% ipython --no-banner

In [1]: import numpy as np

In [2]: import numpy.linalg as la

In [3]: np.set_printoptions(suppress=True, linewidth=100)

In [4]: m1 = np.array([[6, -5, -2, -10, -5, -3, -9],
   ...:     [-5, -4, -4, 4, -4, 6, 3],
   ...:     [-2, -4, -2, 9, 0, 3, 4],
   ...:     [-10, 4, 9, 10, -6, -1, 4],
   ...:     [-5, -4, 0, -6, 2, -9, 0],
   ...:     [-3, 6, 3, -1, -9, -6, -7],
   ...:     [-9, 3, 4, 4, 0, -7, -2]])

In [5]: # symmetric

In [6]: rng = np.random.default_rng(25)

In [7]: z = rng.permutation(7)

In [8]: A2 = m1[:, z] * rng.choice([-1, 1], 7)

In [9]: A2
Out[9]: 
array([[ 10,   2,   5,  -3,   9,  -6,  -5],
       [ -4,   4,   4,   6,  -3,   5,  -4],
       [ -9,   2,   4,   3,  -4,   2,   0],
       [-10,  -9,  -4,  -1,  -4,  10,  -6],
       [  6,   0,   4,  -9,   0,   5,   2],
       [  1,  -3,  -6,  -6,   7,   3,  -9],
       [ -4,  -4,  -3,  -7,   2,   9,   0]])

In [10]: left, _, Vt = la.svd(m1.T @ A2)

In [11]: z
Out[11]: array([3, 2, 1, 5, 6, 0, 4])

In [12]: np.round(la.lstsq(m1, A2)[0], 4) + 0
Out[12]: 
array([[ 0.,  0.,  0.,  0.,  0., -1.,  0.],
       [ 0.,  0., -1.,  0.,  0.,  0.,  0.],
       [ 0., -1.,  0.,  0.,  0.,  0.,  0.],
       [-1.,  0.,  0.,  0.,  0.,  0.,  0.],
       [ 0.,  0.,  0.,  0.,  0.,  0.,  1.],
       [ 0.,  0.,  0.,  1.,  0.,  0.,  0.],
       [ 0.,  0.,  0.,  0., -1.,  0.,  0.]])

In [13]: w1 = np.array([[3, 1], [3, 1], [0, 2], [-1, -3], [2, -1], [-3, 0], [-3, -3]])

In [14]: c = np.array([0, -3])

In [15]: act = np.maximum(m1 @ w1 + c, 0)

In [16]: la.matrix_rank(act)
Out[16]: np.int64(2)

In [17]: (act > 0).astype(int)
Out[17]: 
array([[1, 1],
       [0, 0],
       [0, 0],
       [0, 0],
       [1, 1],
       [1, 1],
       [1, 0]])

In [18]: Z = np.array([[-3, 2], [-2, -5]])

In [19]: w1 @ Z
Out[19]: 
array([[-11,   1],
       [-11,   1],
       [ -4, -10],
       [  9,  13],
       [ -4,   9],
       [  9,  -6],
       [ 15,   9]])

In [20]: (act @ Z).round(6).argmax(axis=1)
Out[20]: array([1, 0, 0, 0, 1, 1, 1])

In [21]: np.round(la.eigvalsh(m1).min(), 4)
Out[21]: np.float64(-21.2167)

In [22]: w, V = la.eigh(m1)

In [23]: x0 = np.array([0, -4, 4, -4, 3, -1, -2])

In [24]: x0 @ m1 @ x0
Out[24]: np.int64(366)

In [25]: round(x0 @ m1 @ x0 / (x0 @ x0), 4), round(w[0], 4), round(w[-1], 4)
Out[25]: (np.float64(5.9032), np.float64(-21.2167), np.float64(25.8382))

In [26]: X = np.loadtxt("a.csv", delimiter=",")

In [27]: X
Out[27]: 
array([[ 4.05,  4.  , -4.  , -2.  ,  5.  , -3.  ],
       [-1.  ,  1.05,  0.  ,  0.  , -4.  , -1.  ],
       [-4.  , -2.  ,  5.05, -2.  , -1.  , -2.  ],
       [-3.  , -5.  ,  3.  ,  3.05,  3.  ,  4.  ],
       [ 1.  ,  5.  ,  5.  ,  0.  , -1.95,  5.  ],
       [ 4.  ,  4.  , -4.  , -2.  ,  5.  , -2.95]])

In [28]: z = rng.permutation(6)

In [29]: A2 = X[:, z] * rng.choice([-1, 1], 6)

In [30]: A2
Out[30]: 
array([[-4.05, -4.  ,  3.  , -2.  , -4.  , -5.  ],
       [ 1.  ,  0.  ,  1.  ,  0.  , -1.05,  4.  ],
       [ 4.  ,  5.05,  2.  , -2.  ,  2.  ,  1.  ],
       [ 3.  ,  3.  , -4.  ,  3.05,  5.  , -3.  ],
       [-1.  ,  5.  , -5.  ,  0.  , -5.  ,  1.95],
       [-4.  , -4.  ,  2.95, -2.  , -4.  , -5.  ]])

In [31]: left, _, Vt = la.svd(X.T @ A2)

In [32]: np.round(la.lstsq(X, A2)[0], 4) + 0
Out[32]: 
array([[-1.,  0.,  0.,  0.,  0.,  0.],
       [ 0.,  0.,  0.,  0., -1.,  0.],
       [ 0.,  1.,  0.,  0.,  0.,  0.],
       [ 0.,  0.,  0.,  1.,  0.,  0.],
       [ 0.,  0.,  0.,  0.,  0., -1.],
       [ 0.,  0., -1.,  0.,  0.,  0.]])

In [33]: arr = np.minimum.outer(np.arange(1, 4), np.arange(1, 4)) * -2

In [34]: arr
Out[34]: 
array([[-2, -2, -2],
       [-2, -4, -4],
       [-2, -4, -6]])

In [35]: u = np.array([-3, 2, 2])

In [36]: np.round(np.convolve(X[1], u), 4)
Out[36]: array([  3.  ,  -5.15,   0.1 ,   2.1 ,  12.  ,  -5.  , -10.  ,  -2.  ])

In [37]: np.round(np.array([np.convolve(row, u, "same") for row in X]), 4)
Out[37]: 
array([[ -3.9 ,  28.1 ,   6.  , -27.  ,  15.  ,   4.  ],
       [ -5.15,   0.1 ,   2.1 ,  12.  ,  -5.  , -10.  ],
       [ -2.  , -27.15,  12.1 ,   9.1 ,   0.  ,  -6.  ],
       [  9.  , -25.  , -13.15,   3.1 ,   0.1 ,  14.  ],
       [-13.  ,  -3.  ,  20.  ,  15.85, -18.9 ,   6.1 ],
       [ -4.  ,  28.  ,   6.  , -27.  ,  14.85,   4.1 ]])

In [38]: np.round(np.polyval(u, X[1]), 4)
Out[38]: array([ -3.    ,   0.7925,   2.    ,   2.    , -54.    ,  -3.    ])

In [39]: np.round(np.cross(X[1, :3], X[0, :3]), 4)
Out[39]: array([-4.2   , -4.    , -8.2525])

In [40]: np.round(la.det(arr[::-1]), 4)
Out[40]: np.float64(8.0)

In [41]: np.einsum("ii->", arr)
Out[41]: np.int64(-12)

In [42]: arr[3]
Traceback (most recent call last):
  Cell In[42], line 1
    arr[3]
IndexError: index 3 is out of bounds for axis 0 with size 3


In [43]: np.unravel_index(np.abs(arr).argmax(), arr.shape)
Out[43]: (np.int64(2), np.int64(2))

In [44]: np.diff(arr, axis=0)
Out[44]: 
array([[ 0, -2, -2],
       [ 0,  0, -2]])

In [45]: E = np.loadtxt("m.csv", delimiter=",")

In [46]: E
Out[46]: 
array([[  0.6043,  -7.9495,  -5.9419, -17.3532],
       [-10.3032,  13.127 ,  10.2642,  -4.0214],
       [-10.4706,  12.3333, -10.3731,   5.5367],
       [ -8.3403,  10.9876,  -9.203 ,  11.1811],
       [ 16.5761,   8.9563,  -4.2646,  -5.1798],
       [  1.7893,  -9.7277,   5.8077, -16.3842],
       [ 19.1579,   4.2619,  -3.7448,  -0.8882],
       [-18.9184,  -4.3711,   3.7821,  -2.9465],
       [-16.1339,  -4.5481,  -8.406 ,   6.9536],
       [  2.805 ,  -9.4444,  -1.4652, -17.3432],
       [ -2.5086, -16.9834,  10.2576,   0.231 ]])

In [47]: A2 = np.c_[E[:, :1] @ np.array([[1]]), np.array([1, 0, 1, 2, 2, 1, 0, 0, 1, 0, 0])]

In [48]: A2
Out[48]: 
array([[  0.6043,   1.    ],
       [-10.3032,   0.    ],
       [-10.4706,   1.    ],
       [ -8.3403,   2.    ],
       [ 16.5761,   2.    ],
       [  1.7893,   1.    ],
       [ 19.1579,   0.    ],
       [-18.9184,   0.    ],
       [-16.1339,   1.    ],
       [  2.805 ,   0.    ],
       [ -2.5086,   0.    ]])

In [49]: la.matrix_rank(A2)
Out[49]: np.int64(2)

In [50]: np.round(la.lstsq(E, A2[:, 0])[0], 4) + 0
Out[50]: array([1., 0., 0., 0.])

In [51]: la.matrix_rank(np.c_[E, A2])
Out[51]: np.int64(5)

In [52]: P = A2 @ la.solve(A2.T @ A2, A2.T)

In [53]: np.allclose(P @ P, P)
Out[53]: True

In [54]: np.round(P @ A2[:, 0], 4)
Out[54]: 
array([  0.6043, -10.3032, -10.4706,  -8.3403,  16.5761,   1.7893,  19.1579, -18.9184, -16.1339,
         2.805 ,  -2.5086])

In [55]: np.round(np.diag(P), 4)
Out[55]: array([0.0843, 0.0681, 0.1453, 0.3652, 0.5382, 0.0871, 0.2356, 0.2297, 0.2373, 0.005 , 0.004 ])

In [56]: np.round((np.eye(11) - P) @ A2, 4) + 0
Out[56]: 
array([[0., 0.],
       [0., 0.],
       [0., 0.],
       [0., 0.],
       [0., 0.],
       [0., 0.],
       [0., 0.],
       [0., 0.],
       [0., 0.],
       [0., 0.],
       [0., 0.]])

In [57]: mat = np.array([[-2, -2, 0, 0, 0, 0],
    ...:     [-1, 1, 0, 0, 0, 0],
    ...:     [1, 0, 0, 0, 0, 0],
    ...:     [0, 0, -2, -2, 0, 0],
    ...:     [0, 0, -1, 1, 0, 0],
    ...:     [0, 0, 1, 0, 0, 0],
    ...:     [0, 0, 0, 0, -2, -2],
    ...:     [0, 0, 0, 0, -1, 1],
    ...:     [0, 0, 0, 0, 1, 0]])

In [58]: mat
Out[58]: 
array([[-2, -2,  0,  0,  0,  0],
       [-1,  1,  0,  0,  0,  0],
       [ 1,  0,  0,  0,  0,  0],
       [ 0,  0, -2, -2,  0,  0],
       [ 0,  0, -1,  1,  0,  0],
       [ 0,  0,  1,  0,  0,  0],
       [ 0,  0,  0,  0, -2, -2],
       [ 0,  0,  0,  0, -1,  1],
       [ 0,  0,  0,  0,  1,  0]])

In [59]: Xc = (E - E.mean(axis=0)) / E.std(axis=0)

In [60]: np.round(Xc.std(axis=0), 4)
Out[60]: array([1., 1., 1., 1.])

In [61]: c = la.lstsq(np.delete(Xc, 2, axis=1), Xc[:, 2])[0]

In [62]: np.abs(c).argmax()
Out[62]: np.int64(2)

In [63]: c.round(4)
Out[63]: array([-0.1632, -0.2287, -0.2929])

In [64]: P = mat @ la.solve(mat.T @ mat, mat.T)

In [65]: np.trace(P)
Out[65]: np.float64(6.0)

In [66]: P @ mat[:, 1]
Out[66]: array([-2.,  1.,  0.,  0.,  0.,  0.,  0.,  0.,  0.])

In [67]: la.matrix_rank(np.eye(9) - P)
Out[67]: np.int64(3)
